$ python3 -q
>>> import numpy as np
>>> np.set_printoptions(suppress=True, linewidth=100)
>>> X = np.array([[1.2, -0.6, -1.0, -0.3, 0.3, -0.1],
...     [0.7, 0.3, 0.4, 0.0, 1.6, -1.1],
...     [0.2, 0.1, 0.1, 0.7, -0.9, -1.4],
...     [2.1, -1.0, 0.6, 0.8, 2.1, 1.0],
...     [-1.4, 0.9, -0.1, 0.7, -0.9, 1.9],
...     [0.7, 0.1, 0.1, -0.8, -0.2, -0.5],
...     [-0.2, -0.4, 0.0, 0.4, 1.5, 1.2],
...     [0.5, -1.7, 1.2, -0.1, 1.1, -1.8]])
>>> print(X)
[[ 1.2 -0.6 -1.  -0.3  0.3 -0.1]
 [ 0.7  0.3  0.4  0.   1.6 -1.1]
 [ 0.2  0.1  0.1  0.7 -0.9 -1.4]
 [ 2.1 -1.   0.6  0.8  2.1  1. ]
 [-1.4  0.9 -0.1  0.7 -0.9  1.9]
 [ 0.7  0.1  0.1 -0.8 -0.2 -0.5]
 [-0.2 -0.4  0.   0.4  1.5  1.2]
 [ 0.5 -1.7  1.2 -0.1  1.1 -1.8]]
>>> Y = np.array([[3, 0, 1],
...     [3, 3, 3],
...     [0, 3, 1],
...     [-1, -3, -2],
...     [-2, 3, -2],
...     [0, 2, -2]])
>>> print(np.linalg.matrix_rank(np.vstack([X, Y.T])))
6
>>> O, Rm = np.linalg.qr(X)
>>> print(round(float(abs(Rm[0, 0])), 1), np.round(np.linalg.norm(X[:, 0]), 1))
3.0 3.0
>>> print(Rm.round(1))
[[-3.   1.5 -0.4  0.1 -2.3  1.1]
 [ 0.  -1.7  0.8  0.1  0.9 -0.7]
 [ 0.   0.  -1.5 -0.4 -0.8  0.9]
 [ 0.   0.   0.  -1.5 -0.5 -1.6]
 [ 0.   0.   0.   0.   2.2  1.3]
 [ 0.   0.   0.   0.   0.  -2.4]]
>>> print(O.round(1) + 0)
[[-0.4  0.   0.8  0.   0.   0.2]
 [-0.2 -0.4 -0.4  0.1  0.5  0.5]
 [-0.1 -0.1 -0.1 -0.4 -0.6  0.5]
 [-0.7  0.  -0.2 -0.5  0.  -0.4]
 [ 0.5 -0.1 -0.1 -0.4  0.  -0.3]
 [-0.2 -0.3 -0.1  0.5 -0.2 -0.3]
 [ 0.1  0.3  0.1 -0.3  0.6  0. ]
 [-0.2  0.8 -0.3  0.2 -0.1  0.1]]
>>> print(np.round(O @ Rm, 1) + 0)
[[ 1.2 -0.6 -1.  -0.3  0.3 -0.1]
 [ 0.7  0.3  0.4  0.   1.6 -1.1]
 [ 0.2  0.1  0.1  0.7 -0.9 -1.4]
 [ 2.1 -1.   0.6  0.8  2.1  1. ]
 [-1.4  0.9 -0.1  0.7 -0.9  1.9]
 [ 0.7  0.1  0.1 -0.8 -0.2 -0.5]
 [-0.2 -0.4  0.   0.4  1.5  1.2]
 [ 0.5 -1.7  1.2 -0.1  1.1 -1.8]]
>>> x0 = np.array([-2, 2, 0, -2, -1, -2])
>>> rhs = X @ x0
>>> print(rhs.round(1))
[ -3.1  -0.2   2.1 -11.9   0.3   1.6  -5.1  -1.7]
>>> print(np.round(np.linalg.pinv(X) @ X, 1) + 0)
[[1. 0. 0. 0. 0. 0.]
 [0. 1. 0. 0. 0. 0.]
 [0. 0. 1. 0. 0. 0.]
 [0. 0. 0. 1. 0. 0.]
 [0. 0. 0. 0. 1. 0.]
 [0. 0. 0. 0. 0. 1.]]
>>> rng = np.random.default_rng(619)
>>> rhs = rhs + 0.1 * rng.normal(size=8)
>>> print(rhs.round(1))
[ -3.1  -0.4   2.3 -11.8   0.3   1.6  -4.9  -1.7]
>>> beta, *_ = np.linalg.lstsq(X, rhs)
>>> print([round(float(np.linalg.norm(np.linalg.solve(X.T @ X + lam * np.eye(6), X.T @ rhs))), 2) for lam in (0, 1, 10, 100)])
[4.03, 3.46, 2.04, 0.46]
>>> print(beta.round())
[-2.  2. -0. -2. -1. -2.]
>>> J = np.load("sample9.npy")
>>> print(J)
[[1.  0.  0. ]
 [0.  0.5 0.5]
 [0.5 0.  0.5]]
>>> blk = np.stack([J, -2 * J, J[::-1]])
>>> print(np.einsum("bij,cij->bc", blk, blk))
[[ 2.  -4.   1.5]
 [-4.   8.  -3. ]
 [ 1.5 -3.   2. ]]
>>> print(np.linalg.matrix_rank(blk))
[3 3 3]
>>> print(np.round(np.linalg.norm(blk, axis=(1, 2)), 1))
[1.4 2.8 1.4]
>>> print(blk.sum(axis=0))
[[-0.5  0.   0.5]
 [ 0.   0.   0. ]
 [ 0.5  0.  -0.5]]
>>> r0 = np.array([-3, 3, -1])
>>> print(np.round(np.cross(J[2, :3], J[1, :3]), 1))
[-0.2 -0.2  0.2]
>>> K = np.loadtxt("arr.csv", delimiter=",")
>>> print(K)
[[ 2.  9. -2. -2.  3. -1. -7.  6.]
 [ 0.  7.  9.  0. -3.  2. -6. -8.]
 [-5.  6.  2. -4. -7.  0. -1. -5.]
 [ 2.  3. -8. -7.  0.  2.  3.  0.]]
>>> Y = K + rng.integers(-2, 3, (4, 3)) @ rng.integers(-2, 3, (3, 8))
>>> print(Y)
[[  7.  15.  -1.   0.   5.  -1.  -1.   8.]
 [  1.  15.  12.   0.  -3.   6.  -4. -10.]
 [ -9.   3.   5.  -5. -12.   2.  -7. -11.]
 [  8.   5. -12.  -5.   6.  -2.  11.   8.]]
>>> print(np.linalg.matrix_rank(Y - K, tol=1e-8))
3
>>> print(Y - K)
[[ 5.  6.  1.  2.  2.  0.  6.  2.]
 [ 1.  8.  3.  0.  0.  4.  2. -2.]
 [-4. -3.  3. -1. -5.  2. -6. -6.]
 [ 6.  2. -4.  2.  6. -4.  8.  8.]]
>>> print(np.abs(Y - K).sum(axis=1))
[24. 20. 30. 40.]
>>> print(Y.reshape(2, -1))
[[  7.  15.  -1.   0.   5.  -1.  -1.   8.   1.  15.  12.   0.  -3.   6.  -4. -10.]
 [ -9.   3.   5.  -5. -12.   2.  -7. -11.   8.   5. -12.  -5.   6.  -2.  11.   8.]]
>>> blk = Y.reshape(4, 2, -1)
>>> print(blk.transpose(1, 0, 2))
[[[  7.  15.  -1.   0.]
  [  1.  15.  12.   0.]
  [ -9.   3.   5.  -5.]
  [  8.   5. -12.  -5.]]

 [[  5.  -1.  -1.   8.]
  [ -3.   6.  -4. -10.]
  [-12.   2.  -7. -11.]
  [  6.  -2.  11.   8.]]]
>>> print(np.swapaxes(blk, 1, 2)[0])
[[ 7.  5.]
 [15. -1.]
 [-1. -1.]
 [ 0.  8.]]
>>> print(blk.shape)
(4, 2, 4)
>>> print(blk[:, 0])
[[  7.  15.  -1.   0.]
 [  1.  15.  12.   0.]
 [ -9.   3.   5.  -5.]
 [  8.   5. -12.  -5.]]
>>> print(blk.sum(axis=1))
[[ 12.  14.  -2.   8.]
 [ -2.  21.   8. -10.]
 [-21.   5.  -2. -16.]
 [ 14.   3.  -1.   3.]]
>>> Y = K / np.linalg.norm(K, axis=1)
Traceback (most recent call last):
  File "<python-input-44>", line 1, in <module>
    Y = K / np.linalg.norm(K, axis=1)
        ~~^~~~~~~~~~~~~~~~~~~~~~~~~~~
ValueError: operands could not be broadcast together with shapes (4,8) (4,) 
>>> Y = K / np.linalg.norm(K, axis=1, keepdims=True)
>>> gram = Y @ Y.T
>>> print((gram - 2 * np.eye(4)).round(6).argmax(axis=1))
[3 2 1 0]
>>> print(np.round(np.linalg.norm(Y, axis=1), 1))
[1. 1. 1. 1.]
>>> print((np.abs(gram) > 0.9).astype(int))
[[1 0 0 0]
 [0 1 0 0]
 [0 0 1 0]
 [0 0 0 1]]
>>> print(gram.round(1) + 0)
[[ 1.   0.1  0.   0.2]
 [ 0.1  1.   0.7 -0.4]
 [ 0.   0.7  1.   0.1]
 [ 0.2 -0.4  0.1  1. ]]
>>> print(gram[2].round(1) + 0)
[0.  0.7 1.  0.1]
